$ python3 -q
>>> import numpy as np
>>> np.set_printoptions(suppress=True, linewidth=200)
>>> rng = np.random.default_rng(71)
>>> lab = rng.integers(0, 2, 4)
>>> feats = (lab[:, None] == lab) * -3 + np.eye(4)
>>> feats
array([[-2.,  0.,  0., -3.],
       [ 0., -2., -3.,  0.],
       [ 0., -3., -2.,  0.],
       [-3.,  0.,  0., -2.]])
>>> lab = rng.permutation(4)
>>> lab
array([1, 0, 3, 2])
>>> M2 = feats[lab][:, lab]
>>> np.round(np.sort(np.abs(np.linalg.eigvals(M2))), 1)
array([1., 1., 5., 5.])
>>> round(float(np.linalg.det(M2)), 1), round(np.linalg.det(feats[lab]), 1)
(25.0, np.float64(25.0))
>>> M2 = np.array([[-2, 3, -3, -1], [3, 2, -3, 3], [-3, -3, -3, 0], [-3, -3, 2, -3]])
>>> K = np.triu(M2, 1)
>>> K
array([[ 0,  3, -3, -1],
       [ 0,  0, -3,  3],
       [ 0,  0,  0,  0],
       [ 0,  0,  0,  0]])
>>> # triangular, det is the product of the diagonal
>>> np.prod(np.diag(K)), round(float(np.linalg.det(K)), 1)
(np.int64(0), 0.0)
>>> np.linalg.matrix_power(K - np.diag(np.diag(K)), 4)
array([[0, 0, 0, 0],
       [0, 0, 0, 0],
       [0, 0, 0, 0],
       [0, 0, 0, 0]])
>>> [int(np.linalg.matrix_rank(np.linalg.matrix_power(K, p))) for p in range(1, 5)]
[2, 1, 0, 0]
>>> K @ K
array([[ 0,  0, -9,  9],
       [ 0,  0,  0,  0],
       [ 0,  0,  0,  0],
       [ 0,  0,  0,  0]])
>>> [round(float(x), 1) for x in np.linalg.svd(K, compute_uv=False)[:3]]
[5.0, 3.5, 0.0]
>>> left, sv, Vt = np.linalg.svd(K)
>>> np.argmax(sv[:-1] / (sv[1:] + 1e-6)) + 1
np.int64(2)
>>> sv.round(1)
array([5. , 3.5, 0. , 0. ])
>>> M2 = left[:, :2] @ np.diag(sv[:2]) @ Vt[:2]
>>> np.linalg.matrix_rank(M2)
np.int64(2)
>>> round(np.linalg.norm(K - M2, 2), 1), sv[2]
(np.float64(0.0), np.float64(0.0))
>>> round(np.linalg.norm(K - M2) / np.linalg.norm(K), 1)
np.float64(0.0)
